% python3 -q
>>> import numpy as np
>>> np.set_printoptions(suppress=True, linewidth=200)
>>> K = np.loadtxt("block19.csv", delimiter=",")
>>> print(K)
[[ 0.  1.  0. -1.]
 [-3.  2.  0.  1.]
 [-1.  1.  1. -1.]
 [-3.  1.  0.  2.]]
>>> r = np.linalg.matrix_rank(K)
>>> print(r)
3
>>> N = np.linalg.svd(K)[2][r:].T
>>> print(np.allclose(K @ N, 0))
True
>>> print(np.round(N[:, 0] / N[np.abs(N[:, 0]).round(6).argmax(), 0], 2))
[1. 1. 1. 1.]
>>> print(np.round(np.poly(K), 2) + 0)
[ 1. -5.  7. -3.  0.]
>>> F = np.loadtxt("w.csv", delimiter=",")
>>> print(F.round(2))
[[ 0.09  0.27 -0.09]
 [ 0.27  0.82 -0.27]
 [-0.09 -0.27  0.09]]
>>> r = np.linalg.matrix_rank(F)
>>> print(r)
1
>>> N = np.linalg.svd(F)[2][r:].T
>>> print([int(np.linalg.matrix_rank(np.delete(F, i, axis=0))) for i in range(3)])
[1, 1, 1]
>>> print(np.round(F @ N, 2) + 0)
[[0. 0.]
 [0. 0.]
 [0. 0.]]
>>> print(np.round(N @ N.T, 2))
[[ 0.91 -0.27  0.09]
 [-0.27  0.18  0.27]
 [ 0.09  0.27  0.91]]
>>> print(np.linalg.matrix_rank(F.T @ F), np.linalg.matrix_rank(F @ F.T))
1 1
>>> U, sigma, Vt = np.linalg.svd(F)
>>> print(np.argmax(sigma[:-1] / (sigma[1:] + 1e-6)) + 1)
1
>>> print(sigma.round(2) + 0)
[1. 0. 0.]
>>> M2 = U[:, :1] @ np.diag(sigma[:1]) @ Vt[:1]
>>> print(np.linalg.matrix_rank(M2))
1
>>> print(M2.round(2))
[[ 0.09  0.27 -0.09]
 [ 0.27  0.82 -0.27]
 [-0.09 -0.27  0.09]]
>>> print(round(np.linalg.norm(F - M2, 2), 2), np.round(sigma[1], 2))
0.0 0.0
>>> x0 = np.array([3, -1, 1])
>>> print(np.round(F @ x0, 2))
[-0.09 -0.27  0.09]
>>> print(np.round(np.linalg.eigvalsh(2 * F - np.eye(3)), 2))
[-1. -1.  1.]
>>> print(np.round(np.eye(3) - F, 2))
[[ 0.91 -0.27  0.09]
 [-0.27  0.18  0.27]
 [ 0.09  0.27  0.91]]
>>> print(np.trace(F))
1.0
>>> evals, evecs = np.linalg.eigh(F)
>>> x0 = np.array([6, 6, -7])
>>> print(np.round(x0 @ F @ x0, 2))
87.36
>>> print(np.round(evecs * np.abs(evals) @ evecs.T, 2))
[[ 0.09  0.27 -0.09]
 [ 0.27  0.82 -0.27]
 [-0.09 -0.27  0.09]]
>>> print((np.sign(evecs[:, -1].round(6)) == np.sign(evecs[0, -1].round(6))).astype(int))
[1 1 0]
>>> print(np.round(evecs * np.maximum(evals, 0) @ evecs.T, 2))
[[ 0.09  0.27 -0.09]
 [ 0.27  0.82 -0.27]
 [-0.09 -0.27  0.09]]
>>> arr = np.load("x.npy")
>>> print(arr)
[[1.   0.9  0.81 0.73]
 [0.9  1.   0.9  0.81]
 [0.81 0.9  1.   0.9 ]
 [0.73 0.81 0.9  1.  ]]
>>> U, sigma, Vt = np.linalg.svd(arr)
>>> print(sigma.round(2))
[3.53 0.31 0.1  0.06]
>>> print(np.argmax(sigma[:-1] / (sigma[1:] + 1e-6)) + 1)
1
>>> M2 = U[:, :1] @ np.diag(sigma[:1]) @ Vt[:1]
>>> print(M2.round(2))
[[0.84 0.88 0.88 0.84]
 [0.88 0.93 0.93 0.88]
 [0.88 0.93 0.93 0.88]
 [0.84 0.88 0.88 0.84]]
>>> print(round(float(np.abs(arr - M2).max()), 2))
0.16
>>> print(np.linalg.matrix_rank(M2))
1
>>> print(np.linalg.matrix_rank(arr, rtol=0.05))
2
>>> O, _ = np.linalg.qr(np.array([[-0.5, -0.3], [-1.5, -2.1], [1.1, -0.7]]))
>>> mat = O @ O.T
>>> print(mat.round(2))
[[ 0.07  0.19 -0.17]
 [ 0.19  0.96  0.03]
 [-0.17  0.03  0.97]]
>>> # symmetric
>>> print(np.linalg.matrix_rank(mat, rtol=0.1))
2
>>> U, sigma, Vt = np.linalg.svd(mat)
>>> print(np.argmax(sigma[:-1] / (sigma[1:] + 1e-6)) + 1)
2
>>> M2 = U[:, :2] @ np.diag(sigma[:2]) @ Vt[:2]
>>> print(np.linalg.matrix_rank(mat, rtol=0.05))
2
>>> print(round(np.linalg.norm(mat - M2) / np.linalg.norm(mat), 2))
0.0
>>> print(np.linalg.matrix_rank(M2))
2
>>> rng = np.random.default_rng(74)
>>> labels = rng.permutation(3)
>>> print(labels)
[2 1 0]
>>> M2 = mat[labels][:, labels]
>>> print(np.round(np.sort(np.abs(np.linalg.eigvals(M2))), 2) + 0)
[0. 1. 1.]
>>> print(round(float(np.linalg.det(M2)), 2), round(np.linalg.det(mat[labels]), 2))
0.0 -0.0
>>> print(M2.round(2))
[[ 0.97  0.03 -0.17]
 [ 0.03  0.96  0.19]
 [-0.17  0.19  0.07]]
>>> M2 = mat / np.sqrt((mat ** 2).mean(axis=1, keepdims=True))
>>> print(np.linalg.matrix_rank(mat - mat.mean(axis=1, keepdims=True)))
2
>>> print(M2[1].round(2))
[0.33 1.7  0.06]
>>> print(np.linalg.matrix_rank(M2) == np.linalg.matrix_rank(mat))
True
>>> A = np.load("sample6.npy")
>>> print(A.round(2))
[[ 4.65 -1.78 -0.51]
 [ 2.16  0.94  4.41]
 [-0.53 -1.61 -4.7 ]
 [ 2.99  0.5   3.97]
 [-1.63  2.16  4.21]
 [-1.65 -1.18 -4.57]
 [ 4.45 -1.96 -1.18]
 [ 4.74 -1.23  1.  ]
 [-4.76  1.46 -0.42]
 [ 4.75 -1.28  0.89]]
>>> Xc = A - A.mean(axis=0)
>>> evecs = np.linalg.svd(Xc)[2][:2]
>>> M2 = Xc - Xc @ evecs.T @ evecs
>>> print(np.round(M2.std(axis=0), 2) + 0)
[0. 0. 0.]
>>> print(np.round((Xc @ evecs.T).std(axis=0), 2))
[3.54 3.15]
>>> print(np.round(np.diag(evecs.T @ evecs), 2))
[0.91 0.21 0.88]
>>> M2 = A + rng.integers(-2, 3, (10, 2)) @ rng.integers(-2, 3, (2, 3))
>>> print(M2.round(2))
[[  3.65  -3.78  -2.51]
 [  5.16   4.94  10.41]
 [  1.47   0.39  -0.7 ]
 [  0.99  -3.5   -0.03]
 [ -1.63   2.16   4.21]
 [ -4.65  -3.18 -10.57]
 [  7.45   2.04   4.82]
 [  6.74  -1.23   5.  ]
 [ -1.76   5.46   5.58]
 [  4.75  -1.28   0.89]]
>>> print(np.round(M2 - A, 2))
[[-1. -2. -2.]
 [ 3.  4.  6.]
 [ 2.  2.  4.]
 [-2. -4. -4.]
 [ 0.  0.  0.]
 [-3. -2. -6.]
 [ 3.  4.  6.]
 [ 2.  0.  4.]
 [ 3.  4.  6.]
 [ 0.  0.  0.]]
>>> print(np.round(np.linalg.svd(M2 - A, compute_uv=False), 2) + 0)
[17.65  3.07  0.  ]
>>> print(np.linalg.matrix_rank(M2 - A, tol=1e-8))
2
>>> print(np.abs(M2 - A).sum(axis=1))
[ 5. 13.  8. 10.  0. 11. 13.  6. 13.  0.]
>>> r0 = np.array([-2, -3, 3])
>>> print(np.round(np.convolve(M2[5], r0), 2))
[  9.3   20.31  16.74  22.16 -31.71]
>>> print(np.round(np.correlate(M2[5], M2[0], "full"), 2))
[ 11.68  25.55  21.62  28.31 -38.54]
>>> M = np.load("test17.npy")
>>> print(M.round(2))
[[-2.44 -0.99 -0.56  1.33]
 [-1.22 -0.76  1.51 -2.16]
 [ 0.3  -1.27 -2.33 -1.36]
 [ 1.22 -2.42  0.98  0.85]]
>>> M2 = np.array([[3, 1], [3, 1]])
>>> basis = np.kron(M2, M)
>>> print(basis.shape)
(8, 8)
>>> print(np.linalg.matrix_rank(basis))
4
>>> M2 = np.array([[2, -1, -1, 1], [0, -2, 1, 2], [-2, -3, -3, 1], [2, -2, 3, -3]])
>>> W0 = np.triu(M2)
>>> print(W0)
[[ 2 -1 -1  1]
 [ 0 -2  1  2]
 [ 0  0 -3  1]
 [ 0  0  0 -3]]
>>> x0 = np.array([-1, -1, 1, 1])
>>> y = W0 @ x0
>>> print(y)
[-1  5 -2 -3]
>>> print(np.round(np.linalg.solve(W0, W0[:, 3]), 2))
[ 0. -0. -0.  1.]
>>> print(np.round(np.linalg.solve(W0, y), 2))
[-1. -1.  1.  1.]
>>> print(np.round(np.linalg.solve(W0, -1 * y), 2))
[ 1.  1. -1. -1.]
>>> print(round(np.linalg.det(W0.T), 2))
-36.0
>>> print(np.round(np.linalg.eigvals(W0), 2))
[ 2. -2. -3. -3.]
>>> print(np.einsum("ii->", W0))
-6
>>> U, sigma, Vt = np.linalg.svd(W0, full_matrices=False)
>>> print(np.allclose(U * sigma @ Vt, W0))
True
>>> print(np.round(U.T @ W0 @ Vt.T, 2) + 0)
[[4.25 0.   0.   0.  ]
 [0.   3.34 0.   0.  ]
 [0.   0.   2.07 0.  ]
 [0.   0.   0.   1.22]]
>>> print(np.round(np.abs(Vt[0]), 2))
[0.21 0.35 0.26 0.88]
>>> print(U.shape, sigma.shape, Vt.shape)
(4, 4) (4,) (4, 4)
>>> print(np.round(np.sqrt((sigma ** 2).sum()), 2), np.round(np.linalg.norm(W0), 2))
5.92 5.92
>>> J = np.load("a.npy")
>>> print(J)
[[0 0 0 1]
 [0 0 0 0]
 [0 0 0 0]
 [1 0 0 0]]
>>> evals, evecs = np.linalg.eigh(J)
>>> x0 = np.array([2, 3, 2, 3])
>>> print(round(float(x0 @ J @ x0 / (x0 @ x0)), 2), evals[0], evals[-1])
0.46 -1.0 1.0
>>> print(np.round(evecs * np.abs(evals) @ evecs.T, 2) + 0)
[[1. 0. 0. 0.]
 [0. 0. 0. 0.]
 [0. 0. 0. 0.]
 [0. 0. 0. 1.]]
>>> labels = A[:, 1] > np.median(A[:, 1])
>>> r0 = A[labels].mean(axis=0) - A[~labels].mean(axis=0)
>>> print(r0.round(2))
[-4.19  2.35  2.42]
>>> print(labels.astype(int))
[0 1 0 1 1 1 0 0 1 0]
>>> print(((A - A.mean(axis=0)) @ r0 > 0).astype(int))
[0 1 0 1 1 0 0 0 1 0]
>>> print((((A - A.mean(axis=0)) @ r0 > 0) == labels).mean())
0.9
